$ python3 -q
>>> import numpy as np
>>> np.set_printoptions(suppress=True, linewidth=140)
>>> tidy = lambda a: np.round(a, 3) + 0
>>> feats = np.load("arr.npy")
>>> feats
array([[0, 0, 1],
       [0, 0, 0],
       [1, 0, 0]])
>>> evals, evecs = np.linalg.eigh(feats)
>>> tidy(np.abs(evecs[:, -1]))
array([0.707, 0.   , 0.707])
>>> tidy(np.linalg.eigvalsh(feats @ feats))
array([0., 1., 1.])
>>> tidy(evecs.T @ feats @ evecs)
array([[-1.,  0.,  0.],
       [ 0.,  0.,  0.],
       [ 0.,  0.,  1.]])
>>> tidy(evecs @ np.diag(evals) @ evecs.T)
array([[0., 0., 1.],
       [0., 0., 0.],
       [1., 0., 0.]])
>>> np.unique(evals.round(6) + 0, return_counts=True)[1]
array([1, 1, 1])
>>> tidy(np.linalg.svd(feats, compute_uv=False))
array([1., 1., 0.])
>>> A = np.load("a.npy")
>>> A
array([[ 3.424,  0.454,  0.418,  1.002, -0.615],
       [ 0.454,  4.154,  1.427,  1.16 ,  0.002],
       [ 0.418,  1.427,  3.432,  0.551,  0.929],
       [ 1.002,  1.16 ,  0.551,  1.768, -0.576],
       [-0.615,  0.002,  0.929, -0.576,  4.223]])
>>> # equal to its transpose
>>> B = np.array([[2, -6, 7], [9, -9, -6]])
>>> cent = np.kron(B, A)
>>> np.linalg.matrix_rank(cent)
np.int64(10)
>>> cent.shape
(10, 15)
>>> W0 = np.loadtxt("case16.csv", delimiter=",")
>>> W0
array([[-1.   ,  0.905,  1.   , -0.994, -0.611,  0.629],
       [ 0.06 ,  0.291, -0.04 , -0.235, -0.1  , -0.02 ],
       [ 0.   ,  0.   ,  0.   ,  0.   ,  0.   ,  0.   ],
       [ 0.782, -0.96 , -0.845,  0.967,  0.611, -0.11 ],
       [-0.998,  0.716,  0.999, -0.958, -0.422,  0.493],
       [ 0.999, -0.874, -0.999,  0.985,  0.551, -0.53 ],
       [ 0.397, -0.291, -0.43 ,  0.38 ,  0.119, -0.06 ],
       [ 1.   , -0.291, -1.   ,  0.964,  0.31 , -0.696],
       [-0.95 ,  0.929,  0.966, -0.967, -0.565,  0.245],
       [ 0.744,  0.   , -0.762,  0.31 ,  0.04 , -0.159],
       [-0.992,  0.929,  0.995, -0.982, -0.592,  0.388],
       [ 0.716,  0.997, -0.598, -0.988, -0.797, -0.254],
       [ 0.345,  0.537, -0.319, -0.38 , -0.188, -0.08 ],
       [-0.77 , -0.991,  0.696,  0.964,  0.706,  0.254],
       [ 0.851, -0.716, -0.881,  0.834,  0.345, -0.178],
       [-0.03 ,  0.782,  0.11 , -0.726, -0.345, -0.03 ],
       [-0.978, -0.422,  0.98 , -0.345,  0.06 ,  0.371],
       [ 0.998,  0.149, -0.998,  0.762,  0.09 , -0.515],
       [ 0.617,  0.   , -0.635,  0.235,  0.03 , -0.119],
       [-0.992, -0.537,  0.993, -0.38 ,  0.09 ,  0.446],
       [ 0.975,  0.988, -0.97 , -0.901, -0.653, -0.422],
       [-0.999,  0.97 ,  1.   , -0.996, -0.706,  0.523],
       [-0.9  , -0.874,  0.892,  0.592,  0.38 ,  0.282],
       [-0.95 , -0.635,  0.952,  0.04 ,  0.178,  0.319],
       [ 1.   ,  0.96 , -1.   , -0.04 , -0.43 , -0.711],
       [ 0.09 , -0.96 , -0.235,  0.938,  0.585,  0.05 ],
       [-0.06 ,  0.716,  0.129, -0.664, -0.3  , -0.02 ],
       [-0.989,  0.149,  0.992, -0.762, -0.159,  0.405],
       [ 0.887,  0.782, -0.883, -0.414, -0.291, -0.264],
       [ 0.915,  0.537, -0.919,  0.   , -0.139, -0.273],
       [-0.782, -0.929,  0.749,  0.793,  0.478,  0.226],
       [ 0.598, -0.999, -0.762,  0.998,  0.864,  0.01 ],
       [-0.992, -0.635,  0.993, -0.273,  0.139,  0.454]])
>>> vec = np.array([-1, -3, 3, 1, 3, -3])
>>> target = W0 @ vec
>>> tidy(np.linalg.pinv(W0) @ W0)
array([[1., 0., 0., 0., 0., 0.],
       [0., 1., 0., 0., 0., 0.],
       [0., 0., 1., 0., 0., 0.],
       [0., 0., 0., 1., 0., 0.],
       [0., 0., 0., 0., 1., 0.],
       [0., 0., 0., 0., 0., 1.]])
>>> tidy(np.linalg.solve(W0.T @ W0, W0.T @ target))
array([-1., -3.,  3.,  1.,  3., -3.])
>>> tidy(np.linalg.lstsq(W0, target)[0])
array([-1., -3.,  3.,  1.,  3., -3.])
>>> rng = np.random.default_rng(284)
>>> target = target + 0.02 * rng.normal(size=33)
>>> tidy(target)
array([-3.427, -1.533, -0.012,  2.704, -1.828,  2.858,  0.108,  0.868, -2.304, -2.137, -2.718, -8.085, -3.66 ,  8.164,  1.08 , -3.651,
        3.957, -1.89 , -1.831,  4.161, -8.428, -3.588,  7.095,  5.325, -6.049,  4.627, -3.174,  1.039, -6.389, -4.9  ,  7.377,  3.664,
        4.705])
>>> c, *_ = np.linalg.lstsq(W0, target)
>>> c.round()
array([-1., -3.,  3.,  1.,  3., -3.])
>>> B = np.c_[W0[:, :3] @ np.array([[2, -3, -2], [-2, -2, 2], [0, 1, 0]]), np.array([-4, 0, 5, 1, -2, 2, 2, -5, 1, 0, -2, -3, 5, 0, 5, -4, 4, 5, 2, 3, -2, -3, -4, 3, -1, -2, 4, 1, 4, 5, 3, -4, -3])]
>>> tidy(B)
array([[-3.81 ,  2.19 ,  3.81 , -4.   ],
       [-0.462, -0.802,  0.462,  0.   ],
       [ 0.   ,  0.   ,  0.   ,  5.   ],
       [ 3.484, -1.271, -3.484,  1.   ],
       [-3.428,  2.561,  3.428, -2.   ],
       [ 3.746, -2.248, -3.746,  2.   ],
       [ 1.376, -1.039, -1.376,  2.   ],
       [ 2.582, -3.418, -2.582, -5.   ],
       [-3.758,  1.958,  3.758,  1.   ],
       [ 1.488, -2.994, -1.488,  0.   ],
       [-3.842,  2.113,  3.842, -2.   ],
       [-0.562, -4.74 ,  0.562, -3.   ],
       [-0.384, -2.428,  0.384,  5.   ],
       [ 0.442,  4.988, -0.442,  0.   ],
       [ 3.134, -2.002, -3.134,  5.   ],
       [-1.624, -1.364,  1.624, -4.   ],
       [-1.112,  4.758,  1.112,  4.   ],
       [ 1.698, -4.29 , -1.698,  5.   ],
       [ 1.234, -2.486, -1.234,  2.   ],
       [-0.91 ,  5.043,  0.91 ,  3.   ],
       [-0.026, -5.871,  0.026, -2.   ],
       [-3.938,  2.057,  3.938, -3.   ],
       [-0.052,  5.34 ,  0.052, -4.   ],
       [-0.63 ,  5.072,  0.63 ,  3.   ],
       [ 0.08 , -5.92 , -0.08 , -1.   ],
       [ 2.1  ,  1.415, -2.1  , -2.   ],
       [-1.552, -1.123,  1.552,  4.   ],
       [-2.276,  3.661,  2.276,  1.   ],
       [ 0.21 , -5.108, -0.21 ,  4.   ],
       [ 0.756, -4.738, -0.756,  5.   ],
       [ 0.294,  4.953, -0.294,  3.   ],
       [ 3.194, -0.558, -3.194, -4.   ],
       [-0.714,  5.239,  0.714, -3.   ]])
>>> tidy(np.linalg.lstsq(W0, B[:, 0])[0])
array([ 2., -2.,  0.,  0.,  0.,  0.])
>>> tidy(np.linalg.norm(B - W0 @ np.linalg.lstsq(W0, B)[0], axis=0))
array([ 0.   ,  0.   ,  0.   , 17.742])
>>> np.linalg.matrix_rank(B)
np.int64(3)
>>> f = np.array([1, 2, 1, -2, 2, 1, 2])
>>> r1 = np.array([4, 4, 4, 2, 4])
>>> arr = np.outer(f, r1)
>>> arr
array([[ 4,  4,  4,  2,  4],
       [ 8,  8,  8,  4,  8],
       [ 4,  4,  4,  2,  4],
       [-8, -8, -8, -4, -8],
       [ 8,  8,  8,  4,  8],
       [ 4,  4,  4,  2,  4],
       [ 8,  8,  8,  4,  8]])
>>> # rows 0 and 2 are equal
>>> U, s, Vt = np.linalg.svd(arr)
>>> evecs = Vt[:(s > 1e-8).sum()]
>>> vec = arr[4] + -3 * arr[5] + rng.integers(2) * np.eye(5)[3]
>>> vec
array([-4., -4., -4., -1., -4.])
>>> tidy(np.linalg.norm(vec - evecs.T @ evecs @ vec))
np.float64(0.97)
>>> ang = np.radians(60)
>>> r_ = np.eye(5)
>>> r_[3, 3] = r_[2, 2] = np.cos(ang)
>>> r_[3, 2], r_[2, 3] = -np.sin(ang), np.sin(ang)
>>> tidy(r_)
array([[ 1.   ,  0.   ,  0.   ,  0.   ,  0.   ],
       [ 0.   ,  1.   ,  0.   ,  0.   ,  0.   ],
       [ 0.   ,  0.   ,  0.5  ,  0.866,  0.   ],
       [ 0.   ,  0.   , -0.866,  0.5  ,  0.   ],
       [ 0.   ,  0.   ,  0.   ,  0.   ,  1.   ]])
>>> B = arr @ r_.T
>>> np.allclose(arr @ arr.T, B @ B.T)
True
>>> tidy(np.linalg.det(r_)), np.trace(r_)
(np.float64(1.0), np.float64(4.0))
>>> U, s, Vt = np.linalg.svd(arr)
>>> tidy(s)
array([35.944,  0.   ,  0.   ,  0.   ,  0.   ])
>>> B = U[:, :1] @ np.diag(s[:1]) @ Vt[:1]
>>> tidy(np.linalg.norm(arr - B, 2)), tidy(s[1])
(np.float64(0.0), np.float64(0.0))
>>> tidy(np.abs(arr - B).max())
np.float64(0.0)
>>> O, _ = np.linalg.qr(np.array([[0.2], [-0.4], [-0.2]]))
>>> m1 = O @ O.T
>>> tidy(m1)
array([[ 0.167, -0.333, -0.167],
       [-0.333,  0.667,  0.333],
       [-0.167,  0.333,  0.167]])
>>> # applying it twice changes nothing
>>> vec = np.array([2, 5, 5])
>>> tidy(np.einsum("ij,j->i", m1, vec))
array([-2.167,  4.333,  2.167])
>>> np.sign((m1 @ vec).round(6))
array([-1.,  1.,  1.])
>>> tidy(m1 @ vec)
array([-2.167,  4.333,  2.167])
>>> tidy((m1 * vec).sum(axis=1))
array([-2.167,  4.333,  2.167])
>>> vec = np.array([0, -2, -2])
>>> h1 = np.maximum(m1 @ vec, 0)
>>> tidy(m1 * (h1 > 1e-9)[:, None])
array([[ 0.167, -0.333, -0.167],
       [ 0.   ,  0.   ,  0.   ],
       [ 0.   ,  0.   ,  0.   ]])
>>> evals, evecs = np.linalg.eigh(m1)
>>> vec = np.array([2, -3, -3])
>>> tidy(np.abs(m1).sum(axis=1).max()), tidy(np.abs(evals).max())
(np.float64(1.333), np.float64(1.0))
>>> tidy(vec @ m1 @ vec)
np.float64(20.167)
>>> tidy(evecs * np.abs(evals) @ evecs.T)
array([[ 0.167, -0.333, -0.167],
       [-0.333,  0.667,  0.333],
       [-0.167,  0.333,  0.167]])
>>> tidy(evecs * np.maximum(evals, 0) @ evecs.T)
array([[ 0.167, -0.333, -0.167],
       [-0.333,  0.667,  0.333],
       [-0.167,  0.333,  0.167]])
>>> U, s, Vt = np.linalg.svd(m1)
>>> np.argmax(s[:-1] / (s[1:] + 1e-6)) + 1
np.int64(1)
>>> B = U[:, :1] @ np.diag(s[:1]) @ Vt[:1]
>>> tidy(np.linalg.norm(m1 - B, 2)), tidy(s[1])
(np.float64(0.0), np.float64(0.0))
>>> np.linalg.matrix_rank(B)
np.int64(1)
>>> tidy(np.abs(m1 - B).max())
np.float64(0.0)
>>> mat = np.loadtxt("block9.csv", delimiter=",")
>>> mat
array([[ 6.977,  0.035,  7.015,  5.996,  8.021],
       [ 7.051,  0.095,  6.966,  6.059,  7.993],
       [ 7.032, -0.064,  6.945,  6.031,  8.035],
       [ 6.967,  0.109,  7.023,  6.01 ,  7.983],
       [ 6.938,  0.028,  6.929,  6.09 ,  8.045],
       [ 7.083,  0.026,  7.014,  6.033,  8.026],
       [ 1.024,  9.013,  2.138,  3.155,  4.967],
       [ 1.   ,  8.953,  1.987,  3.078,  4.968],
       [ 1.002,  9.034,  2.018,  2.999,  5.063],
       [ 1.081,  8.93 ,  2.003,  2.89 ,  5.105],
       [ 0.985,  9.048,  2.009,  3.038,  4.969],
       [ 1.011,  8.987,  1.93 ,  3.003,  5.045],
       [ 0.937,  9.042,  2.952,  1.997,  1.947],
       [ 0.874,  9.014,  3.006,  2.022,  2.041],
       [ 1.062,  8.933,  2.949,  2.027,  2.083],
       [ 1.096,  9.034,  3.039,  2.018,  2.039],
       [ 0.975,  9.072,  2.982,  1.985,  1.936],
       [ 1.08 ,  8.923,  3.024,  1.994,  1.974]])
>>> cent = mat[[16, 10]].astype(float)
>>> for _ in range(4):
...     labels = np.linalg.norm(mat[:, None] - cent, axis=-1).argmin(axis=1)
...     cent = np.array([mat[labels == j].mean(axis=0) for j in range(2)])
... 
>>> labels
array([1, 1, 1, 1, 1, 1, 0, 0, 0, 0, 0, 0, 0, 0, 0, 0, 0, 0])
>>> tidy(cent[1] - cent[0])
array([ 5.997, -8.96 ,  4.479,  3.519,  4.506])
>>> tidy(cent)
array([[1.011, 8.999, 2.503, 2.517, 3.511],
       [7.008, 0.038, 6.982, 6.036, 8.017]])
>>> np.abs(cent[1] - cent[0]).argmax()
np.int64(1)
>>> np.bincount(labels)
array([12,  6])
>>> B = np.c_[mat[:, :3] @ np.array([[3, 0, 1], [1, 3, 1], [0, 1, 3]]), np.array([-2, 3, 2, -1, 2, 0, -3, -1, 0, -1, 2, -2, 2, 3, -1, 0, 3, 2])]
>>> tidy(B)
array([[20.966,  7.12 , 28.057, -2.   ],
       [21.248,  7.251, 28.044,  3.   ],
       [21.032,  6.753, 27.803,  2.   ],
       [21.01 ,  7.35 , 28.145, -1.   ],
       [20.842,  7.013, 27.753,  2.   ],
       [21.275,  7.092, 28.151,  0.   ],
       [12.085, 29.177, 16.451, -3.   ],
       [11.953, 28.846, 15.914, -1.   ],
       [12.04 , 29.12 , 16.09 ,  0.   ],
       [12.173, 28.793, 16.02 , -1.   ],
       [12.003, 29.153, 16.06 ,  2.   ],
       [12.02 , 28.891, 15.788, -2.   ],
       [11.853, 30.078, 18.835,  2.   ],
       [11.636, 30.048, 18.906,  3.   ],
       [12.119, 29.748, 18.842, -1.   ],
       [12.322, 30.141, 19.247,  0.   ],
       [11.997, 30.198, 18.993,  3.   ],
       [12.163, 29.793, 19.075,  2.   ]])
>>> tidy(np.linalg.norm(B - mat @ np.linalg.lstsq(mat, B)[0], axis=0))
array([0.   , 0.   , 0.   , 6.858])
>>> tidy(np.linalg.norm(np.linalg.qr(mat)[0].T @ B, axis=0) ** 2 / ((B ** 2).sum(axis=0) + 1e-12))
array([1.   , 1.   , 1.   , 0.308])
>>> np.linalg.matrix_rank(np.c_[mat, B])
np.int64(6)
